$ python3 -q
>>> import numpy as np
>>> np.set_printoptions(precision=3, suppress=True, linewidth=200)
>>> K = np.array([[0.0, 1.0, 1.0, 1.0],
...     [1.0, 0.0, 1.0, 1.0],
...     [1.0, 1.0, 0.0, 1.0],
...     [1.0, 1.0, 1.0, 0.0]])
>>> ev, vecs = np.linalg.eigh(K)
>>> x = np.array([3, 3, 0, 3])
>>> print(np.abs(K).sum(axis=1).max(), np.abs(ev).max())
3.0 3.0
>>> print(vecs * np.maximum(ev, 0) @ vecs.T)
[[0.75 0.75 0.75 0.75]
 [0.75 0.75 0.75 0.75]
 [0.75 0.75 0.75 0.75]
 [0.75 0.75 0.75 0.75]]
>>> print(x @ K @ x / (x @ x), ev[0], ev[-1])
2.0 -1.0 3.0
>>> O, R = np.linalg.qr(K)
>>> print(np.abs(np.diag(R)))
[1.732 1.291 1.183 1.134]
>>> print(O.shape, R.shape)
(4, 4) (4, 4)
>>> O = K.astype(float).copy()
>>> for j in range(4):
...     O[:, j] -= O[:, :j] @ (O[:, :j].T @ O[:, j])
...     O[:, j] /= np.linalg.norm(O[:, j])
... 
>>> print(np.round(O.T @ K, 3) + 0)
[[1.732 1.155 1.155 1.155]
 [0.    1.291 0.516 0.516]
 [0.    0.    1.183 0.338]
 [0.    0.    0.    1.134]]
>>> print(K.sum(axis=0))
[3. 3. 3. 3.]
>>> print(np.trace(K @ K @ K) // 6)
4.0
>>> Lm = np.diag(K.sum(axis=1)) - K
>>> print(Lm)
[[ 3. -1. -1. -1.]
 [-1.  3. -1. -1.]
 [-1. -1.  3. -1.]
 [-1. -1. -1.  3.]]
>>> print((np.linalg.eigvalsh(Lm) < 1e-8).sum())
1
>>> m1 = np.loadtxt("a.csv", delimiter=",")
>>> print(m1)
[[1. 3.]
 [3. 9.]]
>>> print(np.allclose(m1, m1.T))
True
>>> print(m1 @ m1)
[[10. 30.]
 [30. 90.]]
>>> print(np.allclose(m1 @ m1.T, m1.T @ m1))
True
>>> print(np.trace(m1))
10.0
>>> Uu, sv, VT = np.linalg.svd(m1)
>>> print(np.argmax(sv[:-1] / (sv[1:] + 1e-6)) + 1)
1
>>> A2 = Uu[:, :1] @ np.diag(sv[:1]) @ VT[:1]
>>> print(A2)
[[1. 3.]
 [3. 9.]]
>>> print(np.linalg.matrix_rank(A2))
1
>>> print(round(np.linalg.norm(m1 - A2, 2), 3), round(float(sv[1]), 3))
0.0 0.0
>>> print(np.abs(m1 - A2).max())
0.0
>>> A2 = np.array([[1, -6], [-5, 4]])
>>> arr = np.kron(np.eye(2, dtype=int), A2)
>>> print(arr)
[[ 1 -6  0  0]
 [-5  4  0  0]
 [ 0  0  1 -6]
 [ 0  0 -5  4]]
>>> proj = np.triu(np.array([[-2, 1, 0, 0], [0, 1, 0, -1], [1, 0, 2, 2], [1, -1, 1, -1]]), 1) + np.eye(4)
>>> A2 = proj @ arr @ np.linalg.inv(proj)
>>> print(A2)
[[-4.  2.  0.  2.]
 [-5.  9.  5. -5.]
 [ 0.  0. -9. 20.]
 [ 0.  0. -5. 14.]]
>>> print(proj @ arr - arr @ proj)
[[ -5.   3.   0.  -6.]
 [  0.   5.   5.   0.]
 [  0.   0. -10.   6.]
 [  0.   0.   0.  10.]]
>>> print(np.poly(A2))
[  1. -10. -27. 260. 676.]
>>> print(np.round(np.linalg.det(A2), 3))
676.0
>>> rng = np.random.default_rng(1768)
>>> lab = rng.permutation(4)
>>> print(lab)
[3 1 0 2]
>>> A2 = K[lab][:, lab]
>>> print(np.allclose(A2, K))
True
>>> print(np.trace(A2))
0.0
>>> print(round(np.linalg.det(arr), 3))
676.0
>>> print((arr != 0).astype(int))
[[1 1 0 0]
 [1 1 0 0]
 [0 0 1 1]
 [0 0 1 1]]
>>> print(arr @ arr)
[[ 31 -30   0   0]
 [-25  46   0   0]
 [  0   0  31 -30]
 [  0   0 -25  46]]
>>> E = np.load("x.npy")
>>> print(E)
[[-2 -2  1 -3]
 [-4 -4  2 -6]
 [-2 -2  1 -3]
 [ 0  0  0  0]]
>>> print(np.abs(np.diag(np.linalg.qr(E)[1])) > 1e-9)
[ True False False False]
>>> print(np.unique(E.round(6), axis=0).shape)
(3, 4)
>>> print(np.round(np.poly(E), 3) + 0)
[1. 5. 0. 0. 0.]
>>> print(np.round(np.linalg.eigvals(E), 3) + 0)
[-5.+0.j  0.+0.j  0.+0.j  0.+0.j]
>>> print(round(float(np.linalg.eigvals(E).sum().real), 3))
-5.0
>>> print(np.linalg.matrix_rank(E, rtol=0.1))
1
>>> print(np.argsort(-np.linalg.norm(E, axis=0).round(6), kind="stable")[:3])
[3 0 1]
>>> W = np.array([[-1, 0, 2, -2], [-3, -2, -3, 2], [0, 2, -2, -1], [2, -3, 3, 1]])
>>> coef = np.array([2, 3, 0, 0])
>>> hid = np.maximum(E @ W + coef, 0)
>>> print(hid)
[[ 4 18  0  0]
 [ 6 33  0  0]
 [ 4 18  0  0]
 [ 2  3  0  0]]
>>> cent = np.array([[2, -2], [3, 5], [-1, 4], [1, -4]])
>>> print(W @ cent)
[[ -6  18]
 [ -7 -24]
 [  7   6]
 [ -7 -11]]
>>> u = np.array([1, -6, -4, 5]) + 0.5
>>> M = np.eye(4) - 2 * np.outer(u, u) / (u @ u)
>>> print(M)
[[ 0.94   0.22   0.14  -0.22 ]
 [ 0.22   0.193 -0.513  0.807]
 [ 0.14  -0.513  0.673  0.513]
 [-0.22   0.807  0.513  0.193]]
>>> x = np.array([0, 2, 0, 2])
>>> rhs = M @ x
>>> print(rhs)
[0. 2. 0. 2.]
>>> print(np.linalg.solve(M, rhs))
[0. 2. 0. 2.]
>>> print(np.linalg.solve(M, -1 * rhs))
[ 0. -2.  0. -2.]
>>> t = np.radians(60)
>>> R = np.eye(4)
>>> R[2, 2] = R[3, 3] = np.cos(t)
>>> R[2, 3], R[3, 2] = -np.sin(t), np.sin(t)
>>> print(R)
[[ 1.     0.     0.     0.   ]
 [ 0.     1.     0.     0.   ]
 [ 0.     0.     0.5   -0.866]
 [ 0.     0.     0.866  0.5  ]]
>>> A2 = M @ R.T
>>> print(np.allclose(M @ M.T, A2 @ A2.T))
True
>>> print(round(float(np.linalg.det(R)), 3), np.trace(R))
1.0 3.0
>>> print(np.linalg.svd(M, compute_uv=False), np.linalg.svd(A2, compute_uv=False))
[1. 1. 1. 1.] [1. 1. 1. 1.]
>>> print(A2)
[[ 0.94   0.22   0.261  0.011]
 [ 0.22   0.193 -0.955 -0.041]
 [ 0.14  -0.513 -0.108  0.84 ]
 [-0.22   0.807  0.089  0.541]]
>>> print(np.all(np.linalg.eigvalsh(M) > 0))
False
>>> print([round(float(np.linalg.det(M[:i, :i])), 2) + 0 for i in range(1, 5)])
[0.94, 0.13, -0.19, -1.0]
>>> print(M.reshape(-1, 2))
[[ 0.94   0.22 ]
 [ 0.14  -0.22 ]
 [ 0.22   0.193]
 [-0.513  0.807]
 [ 0.14  -0.513]
 [ 0.673  0.513]
 [-0.22   0.807]
 [ 0.513  0.193]]
>>> print(M.ravel(order="F"))
[ 0.94   0.22   0.14  -0.22   0.22   0.193 -0.513  0.807  0.14  -0.513  0.673  0.513 -0.22   0.807  0.513  0.193]
>>> print(M.reshape(2, -1))
[[ 0.94   0.22   0.14  -0.22   0.22   0.193 -0.513  0.807]
 [ 0.14  -0.513  0.673  0.513 -0.22   0.807  0.513  0.193]]
>>> t3 = M.reshape(4, 2, -1)
>>> print(np.swapaxes(t3, 1, 2)[0])
[[ 0.94  0.14]
 [ 0.22 -0.22]]
>>> print(t3.transpose(1, 0, 2))
[[[ 0.94   0.22 ]
  [ 0.22   0.193]
  [ 0.14  -0.513]
  [-0.22   0.807]]

 [[ 0.14  -0.22 ]
  [-0.513  0.807]
  [ 0.673  0.513]
  [ 0.513  0.193]]]
>>> print(t3[:, 0])
[[ 0.94   0.22 ]
 [ 0.22   0.193]
 [ 0.14  -0.513]
 [-0.22   0.807]]
>>> print(t3.sum(axis=1))
[[ 1.08   0.   ]
 [-0.293  1.   ]
 [ 0.813  0.   ]
 [ 0.293  1.   ]]
>>> print(np.einsum("ihd,ihd->ih", t3, t3))
[[0.932 0.068]
 [0.086 0.914]
 [0.283 0.717]
 [0.699 0.301]]
>>> proj = np.triu(np.array([[1, 0, 2, 2], [1, 0, 0, 0], [2, 1, 1, 0], [1, 3, 1, 3]]), 1) + np.eye(4)
>>> A2 = proj @ M @ np.linalg.inv(proj)
>>> print(np.linalg.matrix_rank(A2))
4
>>> print(np.trace(A2), np.trace(M))
2.0 2.0
>>> print(round(np.linalg.det(A2), 3))
-1.0
>>> print(proj @ M - M @ proj)
[[-0.16   0.587  0.493 -0.467]
 [ 0.     0.    -0.44  -0.44 ]
 [ 0.     0.    -0.28  -0.28 ]
 [ 0.     0.     0.44   0.44 ]]
>>> print(A2)
[[ 0.78   0.807  0.953 -0.367]
 [ 0.22   0.193 -0.953  0.367]
 [ 0.14  -0.513  0.393  0.233]
 [-0.22   0.807  0.953  0.633]]
>>> X = np.loadtxt("test9.csv", delimiter=",")
>>> print(X)
[[ -0.694  24.078   0.834]
 [ -2.219  -3.013  -1.216]
 [  2.06  -17.123  -0.212]
 [ -1.902   2.26   -0.909]
 [  3.001   8.355   2.045]
 [  2.177  -8.653   0.716]
 [  0.84  -21.426  -0.773]
 [  3.813   1.526   1.817]
 [  0.157  -8.973  -0.565]
 [  4.082 -16.649   1.099]
 [ -1.697  28.209   0.92 ]
 [  2.715 -26.703  -0.2  ]
 [  0.624   2.07    0.392]
 [ -3.362 -19.335  -2.485]
 [  2.375  20.746   2.106]
 [ -4.59    5.443  -1.914]
 [ -0.32  -11.093  -0.707]
 [  3.239  19.457   2.728]
 [  2.505  11.523   1.979]
 [  0.837 -18.632  -0.568]
 [ -0.972 -22.439  -1.624]
 [  3.5    -4.203   1.423]
 [ -0.297  -5.57   -0.396]
 [  1.781  18.234   1.77 ]
 [  1.139 -24.852  -1.007]]
>>> cent = X[[17, 22]].astype(float)
>>> for _ in range(5):
...     lab = np.linalg.norm(X[:, None] - cent, axis=-1).argmin(axis=1)
...     cent = np.array([X[lab == j].mean(axis=0) for j in range(2)])
... 
>>> print(lab)
[0 1 1 1 0 1 1 1 1 1 0 1 1 1 0 0 1 0 0 1 1 1 1 0 1]
>>> print(np.abs(cent[1] - cent[0]).argmax())
1
>>> print(cent[1] - cent[0])
[  0.017 -28.936  -1.615]
>>> print(np.bincount(lab))
[ 8 17]
>>> A2 = X + rng.integers(-2, 3, (25, 2)) @ rng.integers(-2, 3, (2, 3))
>>> print(A2)
[[  0.306  25.078   0.834]
 [ -3.219  -6.013  -5.216]
 [  3.06  -18.123  -4.212]
 [ -3.902   2.26    3.091]
 [  1.001   6.355   2.045]
 [  3.177  -6.653   2.716]
 [  0.84  -23.426  -4.773]
 [  2.813  -1.474  -2.183]
 [ -0.843 -11.973  -4.565]
 [  2.082 -16.649   5.099]
 [ -2.697  25.209  -3.08 ]
 [  0.715 -26.703   3.8  ]
 [  2.624   5.07    2.392]
 [ -1.362 -15.335   1.515]
 [  3.375  19.746  -1.894]
 [ -3.59    8.443   2.086]
 [ -0.32  -13.093  -4.707]
 [  2.239  18.457   2.728]
 [  4.505  12.523  -0.021]
 [  0.837 -18.632  -0.568]
 [ -0.972 -23.439  -3.624]
 [  5.5    -0.203   5.423]
 [ -2.297  -7.57   -0.396]
 [  0.781  19.234   5.77 ]
 [  0.139 -24.852   0.993]]
>>> print(np.round(np.linalg.svd(A2 - X, compute_uv=False), 3) + 0)
[18.382  9.116  0.   ]
>>> print(np.abs(A2 - X).sum(axis=1))
[ 2.  8.  6.  6.  4.  5.  6.  8.  8.  6.  8.  6.  7. 10.  6.  8.  6.  2.  5.  0.  3. 10.  4.  6.  3.]
>>> print(A2 - X)
[[ 1.  1.  0.]
 [-1. -3. -4.]
 [ 1. -1. -4.]
 [-2.  0.  4.]
 [-2. -2.  0.]
 [ 1.  2.  2.]
 [ 0. -2. -4.]
 [-1. -3. -4.]
 [-1. -3. -4.]
 [-2.  0.  4.]
 [-1. -3. -4.]
 [-2.  0.  4.]
 [ 2.  3.  2.]
 [ 2.  4.  4.]
 [ 1. -1. -4.]
 [ 1.  3.  4.]
 [ 0. -2. -4.]
 [-1. -1.  0.]
 [ 2.  1. -2.]
 [ 0.  0.  0.]
 [ 0. -1. -2.]
 [ 2.  4.  4.]
 [-2. -2.  0.]
 [-1.  1.  4.]
 [-1.  0.  2.]]
>>> print(np.linalg.matrix_rank(A2 - X, tol=1e-8))
2
>>> A2 = X / np.sqrt((X ** 2).mean(axis=1, keepdims=True))
>>> print(np.linalg.matrix_rank(A2) == np.linalg.matrix_rank(X))
True
>>> print(np.linalg.norm(A2, axis=1))
[1.732 1.732 1.732 1.732 1.732 1.732 1.732 1.732 1.732 1.732 1.732 1.732 1.732 1.732 1.732 1.732 1.732 1.732 1.732 1.732 1.732 1.732 1.732 1.732 1.732]
>>> mat = np.array([[5.0, 0.0, 0.0], [0.0, 6.0, -2.0], [0.0, -2.0, 9.0]])
>>> print(mat)
[[ 5.  0.  0.]
 [ 0.  6. -2.]
 [ 0. -2.  9.]]
>>> x = np.ones(3)
>>> for _ in range(5):
...     x = mat @ x
...     x /= np.linalg.norm(x)
...     print(round(x @ mat @ x, 3))
... 
6.111
7.667
9.103
9.741
9.933
>>> print(x)
[ 0.069 -0.361  0.93 ]
>>> A2 = mat[0, 0] * mat[1:] - np.outer(mat[1:, 0], mat[0])
>>> print(A2)
[[  0.  30. -10.]
 [  0. -10.  45.]]
>>> print(np.linalg.matrix_rank(A2), np.linalg.matrix_rank(mat))
2 3
>>> print(np.flatnonzero(~A2.round(6).any(axis=1)))
[]
>>> print(mat[:, 0] / mat[0, 0])
[1. 0. 0.]
>>> ev, vecs = np.linalg.eigh(mat)
>>> x = np.array([2, 2, 0])
>>> print(x @ mat @ x / (x @ x), ev[0], ev[-1])
5.5 5.0 10.0
>>> print(vecs * np.sqrt(ev) @ vecs.T)
[[ 2.236  0.     0.   ]
 [ 0.     2.421 -0.37 ]
 [ 0.    -0.37   2.977]]
>>> print(x @ mat @ x)
44.0
>>> print(np.linalg.eigvalsh(mat[1:, 1:]))
[ 5. 10.]
>>> print(np.abs(mat).sum(axis=1).max(), np.abs(ev).max())
11.0 10.0
>>> print((np.sign(vecs[:, -1].round(6)) == np.sign(vecs[0, -1].round(6))).astype(int))
[1 0 0]
>>> O = mat.astype(float).copy()
>>> for j in range(3):
...     O[:, j] -= O[:, :j] @ (O[:, :j].T @ O[:, j])
...     O[:, j] /= np.linalg.norm(O[:, j])
... 
>>> print(np.round(O.T @ O, 3) + 0)
[[1. 0. 0.]
 [0. 1. 0.]
 [0. 0. 1.]]
>>> A2 = mat + rng.integers(-2, 3, (3, 1)) @ rng.integers(-2, 3, (1, 3))
>>> print(A2)
[[ 7. -2.  1.]
 [ 4.  2.  0.]
 [ 2. -4. 10.]]
>>> print(np.linalg.matrix_rank(A2 - mat, tol=1e-8))
1
>>> print(np.abs(A2 - mat).sum(axis=1))
[ 5. 10.  5.]
>>> W0 = np.load("dump.npy")
>>> print(W0)
[[-2.761  2.445  2.868]
 [-2.864  2.912  3.257]
 [-3.278  3.264  3.318]
 [-2.834  3.35   2.97 ]
 [-2.993  2.708  3.321]
 [-3.076  3.18   3.257]
 [-3.335  2.977  2.677]
 [ 1.057 -1.872  0.68 ]
 [ 1.145 -1.461  0.738]
 [ 0.746 -2.45   1.542]
 [ 0.541 -2.315  0.756]
 [ 0.782 -1.945  1.683]
 [ 1.034 -2.12   1.089]
 [ 1.019 -1.844  0.85 ]
 [-2.107 -3.342  0.858]
 [-1.966 -2.914  0.987]
 [-1.958 -2.781  1.547]
 [-2.188 -3.3    0.722]
 [-2.223 -3.079  1.308]
 [-1.586 -3.316  0.957]
 [-1.69  -3.123  1.138]]
>>> A2 = np.c_[W0[:, :1] @ np.array([[-1]]), np.array([1, -9, 8, -5, -7, -6, -7, 9, -9, 0, 9, -6, 6, -3, 8, -9, 0, -2, 6, 6, 2])]
>>> print(A2)
[[ 2.761  1.   ]
 [ 2.864 -9.   ]
 [ 3.278  8.   ]
 [ 2.834 -5.   ]
 [ 2.993 -7.   ]
 [ 3.076 -6.   ]
 [ 3.335 -7.   ]
 [-1.057  9.   ]
 [-1.145 -9.   ]
 [-0.746  0.   ]
 [-0.541  9.   ]
 [-0.782 -6.   ]
 [-1.034  6.   ]
 [-1.019 -3.   ]
 [ 2.107  8.   ]
 [ 1.966 -9.   ]
 [ 1.958  0.   ]
 [ 2.188 -2.   ]
 [ 2.223  6.   ]
 [ 1.586  6.   ]
 [ 1.69   2.   ]]
>>> print(np.round(np.linalg.lstsq(W0, A2[:, 0])[0], 3) + 0)
[-1.  0.  0.]
